$ python -q
>>> import numpy as np
>>> np.set_printoptions(precision=1, suppress=True, linewidth=120, sign=" ")
>>> A = np.load("run16.npy")
>>> A
array([[  2,  -2,  -1,   2,   0,  -3],
       [ -1,  -3,   1,   2,   3,  -4],
       [ -4,  -1,   4,   0,   3,  -7],
       [ -4,  -3,   5,  -2,   5,  -9],
       [ -1,  -1,   8,  -4,   6, -12],
       [ -3,  -3,   6,  -4,   7, -11],
       [  0,  -2,   6,  -6,  10,  -9],
       [ -2,  -3,   9,  -8,  10, -11],
       [ -4,  -4,  12, -11,  12, -12],
       [ -2,  -4,   9, -13,  10, -12],
       [ -2,  -3,   8, -16,   9, -12],
       [ -4,  -5,   8, -15,   8, -10],
       [ -1,  -2,   7, -17,   8, -11],
       [  0,   0,   4, -15,   9, -14],
       [ -1,   0,   2, -13,   8, -14],
       [ -3,   1,   3, -16,  11, -13],
       [ -5,   2,   1, -14,  11, -15],
       [ -3,  -1,   1, -15,  11, -15],
       [ -6,  -3,   0, -18,  14, -17],
       [ -9,  -1,   2, -18,  12, -17],
       [-10,  -2,   0, -18,  15, -19],
       [ -7,  -4,  -1, -16,  14, -17],
       [ -9,  -4,  -3, -15,  11, -18],
       [-11,  -3,  -2, -18,  12, -20],
       [ -9,   0,   1, -17,   9, -21],
       [-10,   1,   0, -17,  10, -23],
       [ -9,   4,  -3, -19,  13, -25]])
>>> proj = A @ np.linalg.solve(A.T @ A, A.T)
>>> np.allclose(proj @ proj, proj)
True
>>> np.round(np.linalg.eigvalsh(proj), 1) + 0
array([ 0.,  0.,  0.,  0.,  0.,  0.,  0.,  0.,  0.,  0.,  0.,  0.,  0.,  0.,  0.,  0.,  0.,  0.,  0.,  0.,  0.,  1.,
        1.,  1.,  1.,  1.,  1.])
>>> round(float(np.trace(proj)), 1)
6.0
>>> Y = np.array([[4, -3, -5, -4, 5, 4, 4, 0],
...     [0, -2, 4, -2, -5, -1, 5, -2],
...     [2, -2, 5, -4, 0, 4, -1, 0],
...     [5, 3, 5, -4, -4, 1, -1, 4],
...     [0, -2, 2, 0, 0, 2, -2, -4],
...     [-1, 4, 1, 0, 2, -1, 0, -4],
...     [3, 0, 2, -4, -5, -2, 5, 4],
...     [1, -5, 3, -2, -4, 5, -3, -1]])
>>> W0 = np.triu(Y, 1)
>>> W0
array([[ 0, -3, -5, -4,  5,  4,  4,  0],
       [ 0,  0,  4, -2, -5, -1,  5, -2],
       [ 0,  0,  0, -4,  0,  4, -1,  0],
       [ 0,  0,  0,  0, -4,  1, -1,  4],
       [ 0,  0,  0,  0,  0,  2, -2, -4],
       [ 0,  0,  0,  0,  0,  0,  0, -4],
       [ 0,  0,  0,  0,  0,  0,  0,  4],
       [ 0,  0,  0,  0,  0,  0,  0,  0]])
>>> # looks like rank 6
>>> Ac = A - A.mean(axis=0)
>>> vecs = np.linalg.svd(Ac)[2][:1]
>>> Y = Ac - Ac @ vecs.T @ vecs
>>> np.round(np.diag(vecs.T @ vecs), 1) + 0
array([ 0.1,  0. ,  0. ,  0.5,  0.1,  0.3])
>>> Y.std(axis=0)
array([ 2.2,  2. ,  3.6,  2.2,  1.8,  1.6])
>>> Uu, sigma, vt = np.linalg.svd(W0)
>>> sigma.round(1) + 0
array([ 11.3,   8.6,   7.9,   5.8,   2.4,   0.7,   0. ,   0. ])
>>> Y = Uu[:, :6] @ np.diag(sigma[:6]) @ vt[:6]
>>> np.linalg.matrix_rank(W0, rtol=0.05)
np.int64(6)
>>> np.linalg.matrix_rank(Y)
np.int64(6)
>>> np.round(np.abs(W0 - Y).max(), 1)
np.float64(0.0)
>>> Y = np.array([[-4, -3, 4],
...     [-2, -2, 3],
...     [3, 5, -5],
...     [4, 4, 5],
...     [3, -4, 2],
...     [3, 1, 2],
...     [-3, 4, -1],
...     [-2, -2, -3]])
>>> data = Y.T @ Y
>>> data
array([[ 76,  30,   4],
       [ 30,  91, -27],
       [  4, -27,  93]])
>>> # symmetric
>>> u, r1 = data[1], data[2]
>>> u @ r1
np.int64(-4848)
>>> p = (u @ r1) / (u @ u) * u
>>> r1 - p
array([ 18.7,  17.5,  79.8])
>>> p
array([-14.7, -44.5,  13.2])
>>> (r1 - p) @ u
np.float64(0.0)
>>> np.linalg.matrix_rank(np.outer(u, r1))
np.int64(1)
>>> rng = np.random.default_rng(63512)
>>> t = rng.uniform(0, 2 * np.pi, 10)
>>> q, _ = np.linalg.qr(np.array([[1.0, 0.6],
...     [0.4, 0.3],
...     [-0.3, -0.9],
...     [-2.7, -0.3],
...     [0.6, -1.0],
...     [0.6, -0.3],
...     [2.6, 1.3],
...     [-0.4, -0.6]]))
>>> mat = 5 * np.c_[np.cos(t), np.sin(t)] @ q.T
>>> mat.round(1) + 0
array([[ 0.5,  0.4, -2.1,  2.2, -3.4, -1.5,  0.6, -1.2],
       [-0.1,  0.1, -1.5,  3.2, -3. , -1.5, -0.9, -0.7],
       [ 0.1,  0.2, -1.7,  2.9, -3.2, -1.5, -0.4, -0.9],
       [ 0.4,  0.1,  1.2, -3.4,  2.7,  1.4,  1.5,  0.5],
       [ 1.5,  0.6, -1.1, -2.7, -0.4,  0.3,  3.6, -0.9],
       [ 1.5,  0.7, -1.6, -2. , -1.2, -0.1,  3.6, -1.2],
       [ 1.5,  0.7, -1.8, -1.6, -1.7, -0.4,  3.4, -1.3],
       [-1.5, -0.7,  1.5,  2.1,  1.1,  0.1, -3.6,  1.2],
       [-1.1, -0.4,  0. ,  3.5, -1.2, -0.9, -3. ,  0.3],
       [ 0.4,  0. ,  1.2, -3.4,  2.7,  1.4,  1.5,  0.5]])
>>> Y = mat / np.sqrt((mat ** 2).mean(axis=1, keepdims=True))
>>> np.round(mat - mat.mean(axis=1, keepdims=True), 1) + 0
array([[ 1. ,  0.9, -1.5,  2.8, -2.8, -0.9,  1.1, -0.6],
       [ 0.4,  0.6, -0.9,  3.8, -2.4, -0.9, -0.4, -0.1],
       [ 0.7,  0.7, -1.2,  3.5, -2.6, -1. ,  0.2, -0.3],
       [-0.1, -0.5,  0.6, -4. ,  2.1,  0.9,  1. , -0.1],
       [ 1.4,  0.5, -1.2, -2.8, -0.5,  0.2,  3.5, -1. ],
       [ 1.6,  0.8, -1.5, -2. , -1.2, -0.1,  3.6, -1.1],
       [ 1.6,  0.9, -1.7, -1.4, -1.6, -0.2,  3.6, -1.2],
       [-1.6, -0.7,  1.5,  2.1,  1.1,  0.1, -3.6,  1.1],
       [-0.8, -0.1,  0.4,  3.9, -0.9, -0.6, -2.6,  0.6],
       [-0.2, -0.5,  0.7, -4. ,  2.2,  0.9,  0.9,  0. ]])
>>> Y[6]
array([ 0.9,  0.4, -1. , -0.9, -1. , -0.2,  1.9, -0.7])
>>> np.linalg.matrix_rank(Y) == np.linalg.matrix_rank(mat)
np.True_
>>> Uu, sigma, vt = np.linalg.svd(mat)
>>> vecs = vt[:(sigma > 1e-8).sum()]
>>> vec = mat[7] + 4 * mat[5] + rng.integers(2) * np.eye(8)[4]
>>> vec
array([ 4.6,  2.1, -4.8, -6. , -2.8, -0.4, 10.6, -3.5])
>>> np.linalg.matrix_rank(np.vstack([mat, vec]))
np.int64(3)
>>> round(np.linalg.norm(vec - vecs.T @ vecs @ vec), 1)
np.float64(0.7)
>>> np.allclose(vecs.T @ vecs @ vec, vec)
False
>>> np.round(vecs.T @ vecs, 1) + 0
array([[ 0.1,  0. , -0.1, -0.1, -0.1,  0. ,  0.2, -0.1],
       [ 0. ,  0. , -0.1,  0. , -0.1,  0. ,  0.1,  0. ],
       [-0.1, -0.1,  0.2, -0.1,  0.3,  0.1, -0.2,  0.1],
       [-0.1,  0. , -0.1,  0.5, -0.3, -0.2, -0.4,  0. ],
       [-0.1, -0.1,  0.3, -0.3,  0.5,  0.2, -0.1,  0.2],
       [ 0. ,  0. ,  0.1, -0.2,  0.2,  0.1,  0. ,  0.1],
       [ 0.2,  0.1, -0.2, -0.4, -0.1,  0. ,  0.5, -0.1],
       [-0.1,  0. ,  0.1,  0. ,  0.2,  0.1, -0.1,  0.1]])
>>> m1 = np.load("block3.npy")
>>> m1.round(1) + 0
array([[ 0. ,  0.7, -0.6, -0.6,  3.6, -0.2, -1.3, -1.8,  3. ],
       [-1. , -1.7,  0.8, -0.2, -4.3, -1.6,  0.5,  2. , -2.5],
       [ 0.4,  0.2,  0.1,  0.4, -0.4,  0.7,  0.6,  0.3, -0.8]])
>>> Uu, sigma, vt = np.linalg.svd(m1)
>>> vecs = vt[:(sigma > 1e-8).sum()]
>>> vec = m1[2] + 3 * m1[0] + rng.integers(2) * np.eye(9)[1]
>>> vec
array([ 0.3,  2.4, -1.8, -1.3, 10.2,  0.2, -3.4, -5.1,  8.2])
>>> np.round(vecs.T @ vecs, 1) + 0
array([[ 0.1,  0.1,  0. ,  0.1,  0.1,  0.3,  0.1,  0. , -0.1],
       [ 0.1,  0.1,  0. ,  0.1,  0.2,  0.2,  0.1, -0.1,  0. ],
       [ 0. ,  0. ,  0. ,  0. , -0.1,  0. ,  0. ,  0. , -0.1],
       [ 0.1,  0.1,  0. ,  0.1,  0. ,  0.2,  0.1,  0. , -0.1],
       [ 0.1,  0.2, -0.1,  0. ,  0.5,  0.1, -0.1, -0.2,  0.3],
       [ 0.3,  0.2,  0. ,  0.2,  0.1,  0.4,  0.2,  0. , -0.1],
       [ 0.1,  0.1,  0. ,  0.1, -0.1,  0.2,  0.2,  0.1, -0.2],
       [ 0. , -0.1,  0. ,  0. , -0.2,  0. ,  0.1,  0.1, -0.2],
       [-0.1,  0. , -0.1, -0.1,  0.3, -0.1, -0.2, -0.2,  0.4]])
>>> np.allclose(vecs.T @ vecs @ vec, vec)
True
